$ python3 -q
>>> import numpy as np
>>> np.set_printoptions(precision=3, suppress=True, linewidth=160, floatmode="fixed")
>>> W0 = np.load("layer0.npy")
>>> print(W0)
[[-0.156  0.385  0.548  0.804 -0.452  0.216  0.490 -0.797  0.380  0.451]
 [-0.859  0.287 -2.877 -0.065  0.495 -1.241  1.176 -0.351  1.212 -1.532]
 [-1.061  0.121  0.414  0.103  0.559  0.810 -0.142  0.455  0.094  0.420]
 [-1.166 -0.246 -0.667  0.588 -0.185 -0.324 -0.051 -0.564  0.097  0.486]
 [-0.990 -0.769  0.310  0.236 -1.294 -0.092  0.101 -0.131 -0.181  0.577]
 [-0.055 -0.035  1.290 -0.872  0.476 -0.334 -0.347  1.137 -0.277  0.214]
 [ 0.739  0.379  0.600 -0.310  0.210  1.455 -0.124 -0.176 -0.108  0.521]
 [ 0.315  0.376  0.031  0.507  0.614  0.094  0.550 -0.651  0.217 -0.041]
 [-2.764 -0.895 -0.740  0.059 -0.605 -1.238  0.267 -0.212 -0.233 -0.237]]
>>> x0 = np.array([0, 2, -1, 0, 2, -2, 2, 1, 1, 2])
>>> a = np.maximum(W0 @ x0, 0)
>>> print(W0.T @ a)
[ -6.893   2.858 -19.372   0.814   5.271  -8.694   9.377  -3.604   9.100  -9.992]
>>> print(W0 * (a > 1e-9)[:, None])
[[-0.156  0.385  0.548  0.804 -0.452  0.216  0.490 -0.797  0.380  0.451]
 [-0.859  0.287 -2.877 -0.065  0.495 -1.241  1.176 -0.351  1.212 -1.532]
 [-1.061  0.121  0.414  0.103  0.559  0.810 -0.142  0.455  0.094  0.420]
 [-1.166 -0.246 -0.667  0.588 -0.185 -0.324 -0.051 -0.564  0.097  0.486]
 [-0.000 -0.000  0.000  0.000 -0.000 -0.000  0.000 -0.000 -0.000  0.000]
 [-0.055 -0.035  1.290 -0.872  0.476 -0.334 -0.347  1.137 -0.277  0.214]
 [ 0.000  0.000  0.000 -0.000  0.000  0.000 -0.000 -0.000 -0.000  0.000]
 [ 0.315  0.376  0.031  0.507  0.614  0.094  0.550 -0.651  0.217 -0.041]
 [-0.000 -0.000 -0.000  0.000 -0.000 -0.000  0.000 -0.000 -0.000 -0.000]]
>>> print(np.flatnonzero(a > 1e-9))
[0 1 2 3 5 7]
>>> print(np.maximum(W0 @ x0, 0) - np.maximum(-W0 @ x0, 0))
[ 0.351  7.072  0.431  0.856 -3.208  0.854 -1.822  2.345 -0.169]
>>> print(np.count_nonzero(W0))
90
>>> print(np.abs(W0).max())
2.877
>>> print(W0.mean(axis=0))
[-0.666 -0.044 -0.121  0.117 -0.020 -0.073  0.213 -0.143  0.133  0.095]
>>> np.zeros(9, 10)
Traceback (most recent call last):
  File "<python-input-13>", line 1, in <module>
    np.zeros(9, 10)
    ~~~~~~~~^^^^^^^
TypeError: Cannot interpret '10' as a data type
>>> M2 = W0 / np.sqrt((W0 ** 2).mean(axis=1, keepdims=True))
>>> print(np.linalg.matrix_rank(M2) == np.linalg.matrix_rank(W0))
True
>>> r0 = np.array([3, 5])
>>> print(np.convolve(W0[8], r0))
[ -8.292 -16.505  -6.695  -3.523  -1.520  -6.739  -5.389   0.699  -1.759  -1.876  -1.185]
>>> print(np.polyval(r0, W0[8]))
[-3.292  2.315  2.780  5.177  3.185  1.286  5.801  4.364  4.301  4.289]
>>> t3 = np.stack([W0, 3 * W0, W0[::-1]])
>>> print(np.linalg.matrix_rank(t3.reshape(3, -1)))
2
>>> print(t3.shape)
(3, 9, 10)
>>> print(np.einsum("bij,cij->bc", t3, t3))
[[ 48.937 146.810   3.872]
 [146.810 440.430  11.615]
 [  3.872  11.615  48.937]]
>>> print(np.linalg.norm(t3, axis=(1, 2)))
[ 6.995 20.986  6.995]
>>> arr = np.load("w.npy")
>>> print(arr)
[[1.000 0.900 0.810 0.729 0.656 0.590 0.531 0.478 0.430 0.387 0.349 0.314 0.282 0.254 0.229 0.206]
 [0.900 1.000 0.900 0.810 0.729 0.656 0.590 0.531 0.478 0.430 0.387 0.349 0.314 0.282 0.254 0.229]
 [0.810 0.900 1.000 0.900 0.810 0.729 0.656 0.590 0.531 0.478 0.430 0.387 0.349 0.314 0.282 0.254]
 [0.729 0.810 0.900 1.000 0.900 0.810 0.729 0.656 0.590 0.531 0.478 0.430 0.387 0.349 0.314 0.282]
 [0.656 0.729 0.810 0.900 1.000 0.900 0.810 0.729 0.656 0.590 0.531 0.478 0.430 0.387 0.349 0.314]
 [0.590 0.656 0.729 0.810 0.900 1.000 0.900 0.810 0.729 0.656 0.590 0.531 0.478 0.430 0.387 0.349]
 [0.531 0.590 0.656 0.729 0.810 0.900 1.000 0.900 0.810 0.729 0.656 0.590 0.531 0.478 0.430 0.387]
 [0.478 0.531 0.590 0.656 0.729 0.810 0.900 1.000 0.900 0.810 0.729 0.656 0.590 0.531 0.478 0.430]
 [0.430 0.478 0.531 0.590 0.656 0.729 0.810 0.900 1.000 0.900 0.810 0.729 0.656 0.590 0.531 0.478]
 [0.387 0.430 0.478 0.531 0.590 0.656 0.729 0.810 0.900 1.000 0.900 0.810 0.729 0.656 0.590 0.531]
 [0.349 0.387 0.430 0.478 0.531 0.590 0.656 0.729 0.810 0.900 1.000 0.900 0.810 0.729 0.656 0.590]
 [0.314 0.349 0.387 0.430 0.478 0.531 0.590 0.656 0.729 0.810 0.900 1.000 0.900 0.810 0.729 0.656]
 [0.282 0.314 0.349 0.387 0.430 0.478 0.531 0.590 0.656 0.729 0.810 0.900 1.000 0.900 0.810 0.729]
 [0.254 0.282 0.314 0.349 0.387 0.430 0.478 0.531 0.590 0.656 0.729 0.810 0.900 1.000 0.900 0.810]
 [0.229 0.254 0.282 0.314 0.349 0.387 0.430 0.478 0.531 0.590 0.656 0.729 0.810 0.900 1.000 0.900]
 [0.206 0.229 0.254 0.282 0.314 0.349 0.387 0.430 0.478 0.531 0.590 0.656 0.729 0.810 0.900 1.000]]
>>> # equal to its transpose
>>> print(np.allclose(arr @ arr.T, arr.T @ arr))
True
>>> X = np.loadtxt("data.csv", delimiter=",")
>>> print(X)
[[-0.728 -0.244 -0.383  0.051  1.143  2.521 -2.155  0.461  0.112  0.731 -1.016  0.138  0.191  0.192 -0.162  1.021]
 [-0.416 -0.305 -2.213  0.598  0.213 -0.732  0.538 -0.105  1.408  1.376 -0.484 -2.067 -0.909  0.428 -0.404  0.205]
 [ 2.287 -0.706 -0.743 -1.830 -0.169  1.190  0.719  0.088  0.316 -0.731  0.549 -0.551  0.659  1.337 -0.742  0.622]
 [-1.664 -1.092 -0.911 -0.123 -2.503  0.888 -0.529 -0.593  0.086 -0.487  1.426 -0.322  0.694 -0.001  0.772 -0.228]
 [ 0.624  1.553  0.083 -1.334 -1.602  0.244 -0.124  0.714 -0.425  1.342 -1.604 -0.631  0.140 -0.018  1.689 -0.661]
 [-0.520 -0.027 -1.056 -0.786  0.618  0.003  0.445  1.039 -2.468  1.421  1.625  0.575 -1.040  0.398 -0.100 -0.066]
 [ 0.416 -0.726  0.909 -0.906 -0.447 -0.821 -1.026 -1.442  1.241  2.148  0.575  1.451 -0.557  0.825 -0.214  0.140]
 [ 0.832  2.157 -2.187  0.404  0.234 -0.174 -0.883 -1.510 -0.058 -0.246  0.577  1.090  0.851 -0.451 -0.071 -0.222]
 [ 1.352 -0.136  0.277  1.972  0.038  0.683  0.602 -0.052  0.102  0.529  0.998  0.036 -0.393  0.220  2.365  1.508]
 [ 0.520 -2.035 -0.862  0.220  0.814 -0.267 -0.209 -1.204 -1.146 -0.369 -1.453  0.367  0.070  0.667  1.325 -1.633]
 [-0.728  0.400  0.447 -0.807  1.943  0.238  0.310  0.272  1.284  0.400  1.397 -0.633  1.467  0.253  1.344 -1.508]
 [ 1.144  0.034  0.046  0.356 -0.255  1.036 -0.986  0.633  0.781 -0.507  0.854 -0.193 -2.290 -0.787 -0.216 -2.123]
 [-0.936  1.472  0.824  0.293  0.031  0.962  0.565 -1.633 -0.458 -0.555 -0.099 -0.572 -1.170  2.429 -0.187 -0.342]
 [-0.416  0.082 -0.128 -1.934  0.781 -0.715 -0.713 -0.904  0.044 -1.309  0.158 -0.673 -1.572 -0.993  1.368  1.447]
 [ 0.832 -0.163  1.061  0.326  0.111 -0.034 -0.993 -1.371 -1.500  0.870  0.694 -2.361  0.768 -0.974 -0.746 -0.112]
 [ 0.312  0.197  0.020  0.499 -0.163 -1.741 -2.221  1.475 -0.198 -0.833  0.464 -0.591  0.317  1.984  0.295  0.156]]
>>> print(np.linalg.svd(X, compute_uv=False))
[4.000 4.000 4.000 4.000 4.000 4.000 4.000 4.000 4.000 4.000 4.000 4.000 4.000 4.000 4.000 4.000]
>>> print(round(X[:, 8] @ X[:, 13], 3))
-0.0
>>> r0, r1 = X[5], X[11]
>>> print(r0 @ r1)
0.0
>>> pr = (r0 @ r1) / (r0 @ r0) * r0
>>> print(pr)
[-0.000 -0.000 -0.000 -0.000  0.000  0.000  0.000  0.000 -0.000  0.000  0.000  0.000 -0.000  0.000 -0.000 -0.000]
>>> print(np.linalg.matrix_rank(np.outer(r0, r1)))
1
>>> M2 = np.linalg.inv(X)
>>> print(np.allclose(M2, X.T))
False
>>> print(round(np.linalg.det(X) * np.linalg.det(M2), 3))
1.0
>>> O, evecs = np.linalg.qr(X[:, :3])[0], np.linalg.qr(X[:, 3:])[0]
>>> s = np.linalg.svd(O.T @ evecs, compute_uv=False)
>>> print(s.round(3) + 0)
[0.000 0.000 0.000]
>>> print(np.degrees(np.arccos(s.clip(0, 1))))
[90.000 90.000 90.000]
>>> print(round(float(np.linalg.norm(O @ O.T - evecs @ evecs.T, 2)), 3))
1.0
>>> rng = np.random.default_rng(9977)
>>> z = rng.permutation(16)
>>> print(z)
[ 2  3  1  5  7 15 13 12  4  8  0 14  9 11 10  6]
>>> M2 = X[z][:, z]
>>> print(np.allclose(M2, X))
False
>>> print(np.sort(np.abs(np.linalg.eigvals(M2))))
[4.000 4.000 4.000 4.000 4.000 4.000 4.000 4.000 4.000 4.000 4.000 4.000 4.000 4.000 4.000 4.000]
>>> print(np.diag(M2))
[-0.743 -0.123 -0.305  0.003 -1.510  0.156 -0.993 -1.170 -1.602  0.102 -0.728 -0.746 -0.369 -0.193  1.397 -1.026]
>>> print(round(float(np.trace(M2)), 3))
-7.851
>>> feats = np.load("case4.npy")
>>> print(feats)
[[ 0  3  0  0  0  0  0]
 [ 8  2  3  6  1  0  4]
 [ 4  0  7  0  9  3  0]
 [13  0 10  3  5  0  3]
 [ 5  0  0  9  1  0  7]
 [ 5  8  3  0  0  0  0]
 [ 0  1  0  0  0  0  0]
 [ 4  0  1  3  2  0  3]
 [ 1  0  0  3  1  0  3]
 [ 4  0  7  0  9  3  0]]
>>> # rows 2 and 9 are equal
>>> x0 = np.array([0, -1, -4, -2, 4, -5, 4])
>>> y = feats @ x0
>>> print(np.round(np.linalg.lstsq(feats, y)[0], 3) + 0)
[ 0.000 -1.000 -4.000 -2.000  4.000 -5.000  4.000]
>>> print(np.round(np.linalg.pinv(feats) @ feats, 3) + 0)
[[1.000 0.000 0.000 0.000 0.000 0.000 0.000]
 [0.000 1.000 0.000 0.000 0.000 0.000 0.000]
 [0.000 0.000 1.000 0.000 0.000 0.000 0.000]
 [0.000 0.000 0.000 1.000 0.000 0.000 0.000]
 [0.000 0.000 0.000 0.000 1.000 0.000 0.000]
 [0.000 0.000 0.000 0.000 0.000 1.000 0.000]
 [0.000 0.000 0.000 0.000 0.000 0.000 1.000]]
>>> print(y)
[ -3  -6  -7 -14  14 -20  -1  10  10  -7]
>>> print(np.round(np.linalg.solve(feats.T @ feats, feats.T @ y), 3) + 0)
[ 0.000 -1.000 -4.000 -2.000  4.000 -5.000  4.000]
>>> y = y + 0.05 * rng.normal(size=10)
>>> print(y)
[ -3.021  -5.996  -6.972 -14.051  13.883 -20.030  -1.009   9.941   9.918  -6.910]
>>> beta, *_ = np.linalg.lstsq(feats, y)
>>> print(np.round(feats.T @ (y - feats @ beta), 3) + 0)
[0.000 0.000 0.000 0.000 0.000 0.000 0.000]
>>> print([round(float(np.linalg.norm(np.linalg.solve(feats.T @ feats + lam * np.eye(7), feats.T @ y))), 2) for lam in (0, 1, 10, 100)])
[8.79, 5.26, 2.75, 1.51]
>>> print(beta.round())
[ 0.000 -1.000 -4.000 -2.000  4.000 -5.000  4.000]
